In [1]: import numpy as np

In [2]: np.set_printoptions(precision=1, suppress=True, linewidth=120)

In [3]: tidy = lambda a: np.round(a, 1) + 0

In [4]: mat = np.array([[-5.4, -0.3, -1.8],
   ...:     [0.3, 2.2, 0.1],
   ...:     [2.9, -1.0, 1.0],
   ...:     [-0.2, 0.8, -0.1],
   ...:     [1.8, 0.5, 0.6],
   ...:     [-2.5, -0.9, -0.8],
   ...:     [-5.5, -0.6, -1.8],
   ...:     [0.1, -1.3, 0.1],
   ...:     [0.1, -0.3, 0.0],
   ...:     [-4.3, -1.1, -1.5],
   ...:     [3.0, 1.9, 1.0],
   ...:     [1.8, 1.2, 0.6],
   ...:     [-0.3, 1.7, -0.1]])

In [5]: Xc = mat - mat.mean(axis=0)

In [6]: evecs = np.linalg.svd(Xc)[2][:2]

In [7]: B = Xc - Xc @ evecs.T @ evecs

In [8]: tidy(np.cov(Xc @ evecs.T, rowvar=False))
Out[8]: 
array([[9.9, 0. ],
       [0. , 1.2]])

In [9]: print(np.linalg.norm(B, axis=1).round(6).argmax())
9

In [10]: tidy(np.linalg.norm(B) / np.linalg.norm(Xc))
Out[10]: np.float64(0.0)

In [11]: print(tidy(np.linalg.norm(mat, 2) / np.linalg.norm(mat)))
0.9

In [12]: [round(float(x), 1) for x in np.linalg.svd(mat, compute_uv=False)[:3]]
Out[12]: [11.1, 4.0, 0.1]

In [13]: round(np.log10(np.linalg.cond(mat)))
Out[13]: 2

In [14]: np.linalg.matrix_rank(mat, rtol=0.1)
Out[14]: np.int64(2)

In [15]: print(np.linalg.cond(mat) > 100)
True

In [16]: B = np.c_[mat[:, :2] @ np.array([[0, 5], [4, 0]]), np.array([-1, 1, -2, -3, -1, 1, -1, -3, 3, -1, -3, 2, 0])]

In [17]: print(B)
[[ -1.2 -27.   -1. ]
 [  8.8   1.5   1. ]
 [ -4.   14.5  -2. ]
 [  3.2  -1.   -3. ]
 [  2.    9.   -1. ]
 [ -3.6 -12.5   1. ]
 [ -2.4 -27.5  -1. ]
 [ -5.2   0.5  -3. ]
 [ -1.2   0.5   3. ]
 [ -4.4 -21.5  -1. ]
 [  7.6  15.   -3. ]
 [  4.8   9.    2. ]
 [  6.8  -1.5   0. ]]

In [18]: tidy(np.linalg.norm(B - mat @ np.linalg.lstsq(mat, B)[0], axis=0))
Out[18]: array([0. , 0. , 6.9])

In [19]: rng = np.random.default_rng(6610)

In [20]: E = rng.normal(size=(26, 4)) + 20 * np.array([-1, 1, -2, -1])

In [21]: tidy(E)
Out[21]: 
array([[-21.3,  19. , -39.8, -19. ],
       [-22.1,  19.6, -39.3, -20. ],
       [-19.5,  21.1, -42.2, -20.8],
       [-19.9,  19.2, -39.5, -20.2],
       [-19.1,  19.1, -40.2, -20.3],
       [-17.9,  19.9, -38.1, -19. ],
       [-18.4,  18.7, -41.1, -20. ],
       [-20.3,  20.2, -39.4, -19.2],
       [-21.1,  20.6, -39. , -20.1],
       [-20.4,  17.8, -38.8, -20.9],
       [-21.4,  20.5, -39.5, -21.1],
       [-20.9,  21.3, -38.2, -19.8],
       [-20.8,  20.8, -38.7, -20. ],
       [-19.5,  20.3, -40. , -20.1],
       [-20. ,  19.4, -41. , -20.2],
       [-22.3,  20.8, -39. , -20.1],
       [-20.2,  20.2, -39.3, -18.1],
       [-19.5,  20.1, -40. , -19.4],
       [-19.5,  18.7, -40.3, -18.8],
       [-18.6,  21. , -39.9, -18.6],
       [-20.3,  20.6, -40. , -21.9],
       [-19.8,  19.4, -40.6, -18.6],
       [-18.9,  20.5, -40.5, -20.2],
       [-20. ,  20.1, -39.8, -21.1],
       [-19.7,  19.7, -42.7, -19.3],
       [-22.1,  19.7, -39.4, -19.1]])

In [22]: tidy(E[11] @ E[6])
Out[22]: np.float64(2751.6)

In [23]: np.linalg.norm(E, axis=1).argmax()
Out[23]: np.int64(2)

In [24]: tidy(np.linalg.norm(E[11], 1)), tidy(np.linalg.norm(E[11], np.inf))
Out[24]: (np.float64(100.3), np.float64(38.2))

In [25]: tidy(np.linalg.norm(E, axis=0))
Out[25]: array([102.8, 101.8, 203.3, 101.3])

In [26]: Xc = (E - E.mean(axis=0)) / E.std(axis=0)

In [27]: np.argwhere(np.abs(Xc) > 2)
Out[27]: 
array([[ 2,  2],
       [ 9,  1],
       [20,  3],
       [24,  2]])

In [28]: beta = np.linalg.lstsq(np.delete(Xc, 2, axis=1), Xc[:, 2])[0]

In [29]: tidy(beta)
Out[29]: array([-0.3,  0.1,  0.1])

In [30]: tidy(1 - np.var(Xc[:, 2] - np.delete(Xc, 2, axis=1) @ beta))
Out[30]: np.float64(0.1)

In [31]: x = np.array([-1, 3, -2, 1])

In [32]: rhs = E @ x

In [33]: tidy(np.linalg.pinv(E) @ E)
Out[33]: 
array([[1., 0., 0., 0.],
       [0., 1., 0., 0.],
       [0., 0., 1., 0.],
       [0., 0., 0., 1.]])

In [34]: try:
    ...:     np.linalg.solve(E, rhs)
    ...: except np.linalg.LinAlgError as e:
    ...:     print(repr(e))
    ...: 
LinAlgError('Last 2 dimensions of the array must be square')

In [35]: tidy(np.linalg.solve(E.T @ E, E.T @ rhs))
Out[35]: array([-1.,  3., -2.,  1.])

In [36]: rhs = rhs + 0.1 * rng.normal(size=26)

In [37]: print(tidy(rhs))
[138.9 139.4 146.4 136.5 136.7 134.7 136.7 140.5 140.6 130.5 140.8 141.5 140.8 140.3 139.8 142.7 141.2 140.6 137.3
 142.8 140.  140.7 140.9 139.  144.6 140.9]

In [38]: beta, *_ = np.linalg.lstsq(E, rhs)

In [39]: tidy(np.linalg.norm(rhs - E @ beta))
Out[39]: np.float64(0.4)

In [40]: lab = E[:, 0] > np.median(E[:, 0])

In [41]: u = E[lab].mean(axis=0) - E[~lab].mean(axis=0)

In [42]: np.argsort(-np.abs(u).round(6), kind="stable")
Out[42]: array([0, 2, 3, 1])

In [43]: M = np.array([[4, 5], [1, 1], [8, 9]])

In [44]: x = np.array([1, 0])

In [45]: rhs = M @ x

In [46]: beta, lr = np.zeros(2), 1 / np.linalg.norm(M, 2) ** 2

In [47]: for i in range(3):
    ...:     beta -= lr * M.T @ (M @ beta - rhs)
    ...:     if i % 1 == 0: print(i, round(np.linalg.norm(M @ beta - rhs), 1))
    ...: 
0 0.2
1 0.2
2 0.2

In [48]: tidy(beta)
Out[48]: array([0.4, 0.5])

In [49]: K = np.load("dump.npy")

In [50]: print(tidy(K))
[[-0.6  0.5  0.5]
 [ 0.5  0.8 -0.2]
 [ 0.5 -0.2  0.8]]

In [51]: w, evecs = np.linalg.eigvalsh(K)
---------------------------------------------------------------------------
ValueError                                Traceback (most recent call last)
Cell In[51], line 1
----> 1 w, evecs = np.linalg.eigvalsh(K)

ValueError: too many values to unpack (expected 2)

In [52]: w, evecs = np.linalg.eigh(K)

In [53]: print(tidy(np.linalg.eigvalsh(K @ K)))
[1. 1. 1.]

In [54]: tidy(np.linalg.svd(K, compute_uv=False))
Out[54]: array([1., 1., 1.])

In [55]: th = rng.uniform(0, 2 * np.pi, 16)

In [56]: O, _ = np.linalg.qr(np.array([[-2.0, -2.3], [0.0, 0.9], [0.6, 0.2], [-0.3, -0.4]]))

In [57]: arr = 20 * np.c_[np.cos(th), np.sin(th)] @ O.T

In [58]: tidy(arr)
Out[58]: 
array([[-12.6,  14.7,  -4.2,  -2.8],
       [-16.9,  -6.2,   8.4,  -2.2],
       [  6.4,  15.8, -10.5,   0. ],
       [ -5.5, -16.2,  10.4,   0.2],
       [ -9.3, -14.2,  10.5,  -0.5],
       [ -6.6,  17.2,  -7.4,  -2. ],
       [-19.1,   3.3,   3.9,  -3.1],
       [ 19.1,  -1.6,  -4.8,   3. ],
       [-13.5,  14.1,  -3.6,  -2.9],
       [ -9.1,  16.5,  -6.2,  -2.4],
       [ -6. , -15.9,  10.5,   0.1],
       [ -3.4,  17.7,  -8.6,  -1.6],
       [ -8.4,  16.7,  -6.6,  -2.3],
       [-11.8, -12.4,  10.3,  -1. ],
       [ -8.8,  16.6,  -6.4,  -2.3],
       [  7.1, -17.1,   7.2,   2.1]])

In [59]: Xc = arr - arr.mean(axis=1)
---------------------------------------------------------------------------
ValueError                                Traceback (most recent call last)
Cell In[59], line 1
----> 1 Xc = arr - arr.mean(axis=1)

ValueError: operands could not be broadcast together with shapes (16,4) (16,) 

In [60]: Xc = arr - arr.mean(axis=0)

In [61]: U, sv, vt = np.linalg.svd(Xc, full_matrices=False)

In [62]: tidy((sv ** 2).sum() ** 2 / (sv ** 4).sum())
Out[62]: np.float64(1.7)

In [63]: tidy(sv ** 2 / (sv ** 2).sum())
Out[63]: array([0.7, 0.3, 0. , 0. ])

In [64]: print(np.abs(vt[0]).argmax())
1

In [65]: W0 = np.load("block18.npy")

In [66]: W0
Out[66]: 
array([[5, 3, 5, 3],
       [4, 5, 4, 5],
       [5, 3, 5, 3],
       [4, 5, 4, 5]])

In [67]: # rows 0 and 2 are equal

In [68]: np.allclose(W0 @ W0.T, W0.T @ W0)
Out[68]: False

In [69]: (W0 - W0.T) / 2
Out[69]: 
array([[ 0. , -0.5,  0. , -0.5],
       [ 0.5,  0. ,  0.5,  0. ],
       [ 0. , -0.5,  0. , -0.5],
       [ 0.5,  0. ,  0.5,  0. ]])

In [70]: tidy(np.abs(np.linalg.eigvals(W0)).max())
Out[70]: np.float64(16.9)

In [71]: np.trace(W0)
Out[71]: np.int64(20)

In [72]: (W0 + W0.T) / 2
Out[72]: 
array([[5. , 3.5, 5. , 3.5],
       [3.5, 5. , 3.5, 5. ],
       [5. , 3.5, 5. , 3.5],
       [3.5, 5. , 3.5, 5. ]])

In [73]: np.linalg.matrix_power(W0, 4)
Out[73]: 
array([[20552, 17760, 20552, 17760],
       [23680, 20552, 23680, 20552],
       [20552, 17760, 20552, 17760],
       [23680, 20552, 23680, 20552]])

In [74]: W0 @ W0
Out[74]: 
array([[74, 60, 74, 60],
       [80, 74, 80, 74],
       [74, 60, 74, 60],
       [80, 74, 80, 74]])

In [75]: blk = np.stack([mat, -1 * mat, mat[::-1]])

In [76]: blk.shape
Out[76]: (3, 13, 3)

In [77]: tidy(np.linalg.norm(blk, axis=(1, 2)))
Out[77]: array([11.8, 11.8, 11.8])

In [78]: np.linalg.matrix_rank(blk.reshape(3, -1))
Out[78]: np.int64(2)

In [79]: blk.sum(axis=0)
Out[79]: 
array([[-0.3,  1.7, -0.1],
       [ 1.8,  1.2,  0.6],
       [ 3. ,  1.9,  1. ],
       [-4.3, -1.1, -1.5],
       [ 0.1, -0.3,  0. ],
       [ 0.1, -1.3,  0.1],
       [-5.5, -0.6, -1.8],
       [-2.5, -0.9, -0.8],
       [ 1.8,  0.5,  0.6],
       [-0.2,  0.8, -0.1],
       [ 2.9, -1. ,  1. ],
       [ 0.3,  2.2,  0.1],
       [-5.4, -0.3, -1.8]])

In [80]: np.linalg.matrix_rank(blk)
Out[80]: array([3, 3, 3])

In [81]: print((blk @ mat.T).shape)
(3, 13, 13)

In [82]: J = rng.normal(size=(26, 3))

In [83]: J = 5 * J / np.linalg.norm(J, axis=1, keepdims=True)

In [84]: tidy(J)
Out[84]: 
array([[-4.4,  1.3,  2.1],
       [-3.7,  0.1, -3.3],
       [ 3.6,  2.3, -2.6],
       [ 3.5,  3.5, -0.9],
       [-4.7, -1.7, -0.6],
       [-5. , -0.6, -0.4],
       [-1.5,  0.3,  4.8],
       [-0.5,  1. ,  4.9],
       [-2. ,  4.3,  1.4],
       [-2.2, -4. , -2. ],
       [ 4.8, -1.5,  0. ],
       [-1. ,  4.2, -2.6],
       [ 3.4, -1.4, -3.4],
       [ 2.7, -4.2,  0.6],
       [-2.2, -4.5,  0.7],
       [-2. ,  3.1, -3.4],
       [-2.5, -4.2,  1.1],
       [ 0.2, -4.5,  2.2],
       [ 1.2, -4.8, -0.3],
       [-1.7,  4.7,  0. ],
       [-4.5,  1.7, -1.3],
       [-4.1,  0.9, -2.6],
       [-0.4,  1.4, -4.8],
       [ 3. , -3.6,  1.8],
       [ 1.1,  3.7, -3.2],
       [-1.9,  4.6, -0.9]])

In [85]: Xc = (J - J.mean(axis=0)) / J.std(axis=0)

In [86]: tidy(Xc.std(axis=0))
Out[86]: array([1., 1., 1.])

In [87]: beta = np.linalg.lstsq(np.delete(Xc, 1, axis=1), Xc[:, 1])[0]

In [88]: tidy(1 - np.var(Xc[:, 1] - np.delete(Xc, 1, axis=1) @ beta))
Out[88]: np.float64(0.1)

In [89]: np.abs(beta).argmax()
Out[89]: np.int64(1)

In [90]: tidy(beta)
Out[90]: array([-0.1, -0.3])

In [91]: hat = J @ np.linalg.solve(J.T @ J, J.T)

In [92]: np.allclose(hat @ hat, hat)
Out[92]: True

In [93]: tidy(np.diag(hat))
Out[93]: 
array([0.1, 0.1, 0.1, 0.1, 0.1, 0.1, 0.2, 0.2, 0.1, 0.1, 0.1, 0.1, 0.1, 0.1, 0.1, 0.1, 0.1, 0.1, 0.1, 0.1, 0.1, 0.1,
       0.1, 0.1, 0.1, 0.1])

In [94]: tidy(hat @ J[:, 1])
Out[94]: 
array([ 1.3,  0.1,  2.3,  3.5, -1.7, -0.6,  0.3,  1. ,  4.3, -4. , -1.5,  4.2, -1.4, -4.2, -4.5,  3.1, -4.2, -4.5,
       -4.8,  4.7,  1.7,  0.9,  1.4, -3.6,  3.7,  4.6])

In [95]: dist = np.linalg.norm(J[:, None] - J[None], axis=-1)

In [96]: dist[24].round(6).argsort(kind="stable")[:4]
Out[96]: array([24, 11,  2, 15])

In [97]: tidy(dist[:5, :5])
Out[97]: 
array([[0. , 5.6, 9.3, 8.7, 4. ],
       [5.6, 0. , 7.7, 8.3, 3.4],
       [9.3, 7.7, 0. , 2. , 9.4],
       [8.7, 8.3, 2. , 0. , 9.6],
       [4. , 3.4, 9.4, 9.6, 0. ]])

In [98]: tidy(np.linalg.norm(J - J.mean(axis=0), axis=1))
Out[98]: 
array([4.6, 4.1, 5.4, 5.5, 4.3, 4.2, 5.3, 5.5, 4.8, 4.6, 5.8, 4.6, 5.3, 5.6, 4.9, 4.3, 4.9, 5.4, 5.3, 4.7, 4.1, 4.1,
       4.5, 5.7, 4.9, 4.6])

In [99]: (dist + 1e9 * np.eye(26)).round(6).argmin(axis=1)
Out[99]: array([ 5, 21,  3,  2,  5,  4,  7,  6, 19, 14, 23, 15, 10, 23, 16, 11, 14, 18, 13, 25, 21,  1, 15, 13, 11, 19])

In [100]: dist.shape
Out[100]: (26, 26)

In [101]: data = np.load("mat.npy")

In [102]: data
Out[102]: 
array([[0, 1, 1, 1, 0],
       [1, 0, 0, 1, 1],
       [1, 0, 0, 1, 1],
       [1, 1, 1, 0, 0],
       [0, 1, 1, 0, 0]])

In [103]: # symmetric

In [104]: w, evecs = np.linalg.eigh(data)

In [105]: x = np.array([-2, 2, -3, -1, 3])

In [106]: np.abs(data).sum(axis=1).max(), tidy(np.abs(w).max())
Out[106]: (np.int64(3), np.float64(2.9))

In [107]: x @ data @ x
Out[107]: np.int64(4)

In [108]: tidy(np.linalg.eigvalsh(data[1:, 1:]))
Out[108]: array([-2.,  0.,  0.,  2.])

In [109]: tidy(x @ data @ x / (x @ x)), tidy(w[0]), tidy(w[-1])
Out[109]: (np.float64(0.1), np.float64(-2.2), np.float64(2.9))
